$ python -q
>>> import numpy as np
>>> np.set_printoptions(suppress=True, linewidth=160)
>>> K = np.array([[0.5, 0.8, 0.0, 1.6, -1.8, 1.1],
...     [0.1, -0.2, -0.5, 0.8, 0.4, 0.0],
...     [1.4, -0.3, -0.7, -0.3, -1.1, -0.2],
...     [-1.8, 0.2, 0.6, 0.4, -0.3, -1.5],
...     [0.2, 1.5, -0.7, 0.2, 0.2, 0.5],
...     [-1.1, 2.0, 0.4, 0.2, 0.2, -0.6]])
>>> rng = np.random.default_rng(124)
>>> K[4] = K[5] + 0.3 * rng.normal(size=6)
>>> print(K.round(3))
[[ 0.5    0.8    0.     1.6   -1.8    1.1  ]
 [ 0.1   -0.2   -0.5    0.8    0.4    0.   ]
 [ 1.4   -0.3   -0.7   -0.3   -1.1   -0.2  ]
 [-1.8    0.2    0.6    0.4   -0.3   -1.5  ]
 [-1.19   1.826  0.067 -0.156  0.443 -0.418]
 [-1.1    2.     0.4    0.2    0.2   -0.6  ]]
>>> print(np.allclose(K, K.T))
False
>>> print(np.round((K + K.T) / 2, 3))
[[ 0.5    0.45   0.7   -0.1   -1.495  0.   ]
 [ 0.45  -0.2   -0.4    0.5    1.113  1.   ]
 [ 0.7   -0.4   -0.7    0.15  -0.517  0.1  ]
 [-0.1    0.5    0.15   0.4   -0.228 -0.65 ]
 [-1.495  1.113 -0.517 -0.228  0.443 -0.109]
 [ 0.     1.     0.1   -0.65  -0.109 -0.6  ]]
>>> print(round(float(np.linalg.det(K)), 3))
-7.35
>>> print(np.round(np.sort(np.abs(np.linalg.eigvals(K))), 3))
[0.606 1.358 1.358 1.796 1.914 1.914]
>>> print(np.round((K - K.T) / 2, 3))
[[ 0.     0.35  -0.7    1.7   -0.305  1.1  ]
 [-0.35   0.    -0.1    0.3   -0.713 -1.   ]
 [ 0.7    0.1    0.    -0.45  -0.583 -0.3  ]
 [-1.7   -0.3    0.45   0.    -0.072 -0.85 ]
 [ 0.305  0.713  0.583  0.072  0.    -0.309]
 [-1.1    1.     0.3    0.85   0.309  0.   ]]
>>> X = np.load("run5.npy")
>>> print(X)
[[-1.4 -0.7  0.2  1.7  0.9 -0.8 -0.5]
 [ 0.8  0.4  0.6 -0.2  0.6 -1.4 -0.1]
 [ 0.9 -0.2  0.7  1.3  0.  -1.4 -0.1]]
>>> x0 = np.array([0, 2, 0, 2, 1, 2, 2])
>>> a = np.maximum(X @ x0, 0)
>>> print(np.round(np.maximum(X @ (3 * x0), 0), 3))
[0.9 0.  0. ]
>>> print(np.round(np.tanh(X @ x0), 3))
[ 0.291 -0.964 -0.664]
>>> print(np.round(X.T @ a, 3))
[-0.42 -0.21  0.06  0.51  0.27 -0.24 -0.15]
>>> print(np.round(np.maximum(X @ x0, 0) - np.maximum(-X @ x0, 0), 3))
[ 0.3 -2.  -0.8]
>>> print(np.flatnonzero(a > 1e-9))
[0]
>>> print(X * (a > 1e-9)[:, None])
[[-1.4 -0.7  0.2  1.7  0.9 -0.8 -0.5]
 [ 0.   0.   0.  -0.   0.  -0.  -0. ]
 [ 0.  -0.   0.   0.   0.  -0.  -0. ]]
>>> r0 = np.array([-9, -2])
>>> print(np.round(np.cross(X[2, :3], X[0, :3]), 3))
[ 0.45 -1.16 -0.91]
>>> print(np.round(np.correlate(X[2], X[0], "full"), 3))
[-0.45 -0.62  0.62  0.14 -0.57  2.39  2.4  -1.13 -4.36 -2.27  0.96  2.03  0.14]
>>> t = np.radians(30)
>>> Rm = np.eye(7)
>>> Rm[4, 4] = Rm[1, 1] = np.cos(t)
>>> Rm[4, 1], Rm[1, 4] = -np.sin(t), np.sin(t)
>>> print(Rm.round(3))
[[ 1.     0.     0.     0.     0.     0.     0.   ]
 [ 0.     0.866  0.     0.     0.5    0.     0.   ]
 [ 0.     0.     1.     0.     0.     0.     0.   ]
 [ 0.     0.     0.     1.     0.     0.     0.   ]
 [ 0.    -0.5    0.     0.     0.866  0.     0.   ]
 [ 0.     0.     0.     0.     0.     1.     0.   ]
 [ 0.     0.     0.     0.     0.     0.     1.   ]]
>>> B = X @ Rm.T
>>> print(np.allclose(np.linalg.norm(X, axis=1), np.linalg.norm(B, axis=1)))
True
>>> print(np.round(np.linalg.svd(X, compute_uv=False), 3), np.round(np.linalg.svd(B, compute_uv=False), 3))
[3.031 2.319 1.02 ] [3.031 2.319 1.02 ]
>>> print(round(float(np.linalg.det(Rm)), 3), round(np.trace(Rm), 3))
1.0 6.732
>>> data = np.loadtxt("w.csv", delimiter=",")
>>> print(data)
[[3. 0. 0. 2.]
 [0. 3. 0. 0.]
 [0. 0. 3. 0.]
 [2. 0. 0. 3.]]
>>> vals, V = np.linalg.eigh(data)
>>> x0 = np.array([3, -2, 1, 3])
>>> print(np.round(V * np.sqrt(vals) @ V.T, 3))
[[1.618 0.    0.    0.618]
 [0.    1.732 0.    0.   ]
 [0.    0.    1.732 0.   ]
 [0.618 0.    0.    1.618]]
>>> print(np.round(np.linalg.eigvalsh(data[1:, 1:]), 3))
[3. 3. 3.]
>>> print((np.sign(V[:, -1].round(6)) == np.sign(V[0, -1].round(6))).astype(int))
[1 0 0 1]
>>> print(np.abs(data).sum(axis=1).max(), np.abs(vals).max())
5.0 5.0
>>> print(np.round(V * np.maximum(vals, 0) @ V.T, 3))
[[3. 0. 0. 2.]
 [0. 3. 0. 0.]
 [0. 0. 3. 0.]
 [2. 0. 0. 3.]]
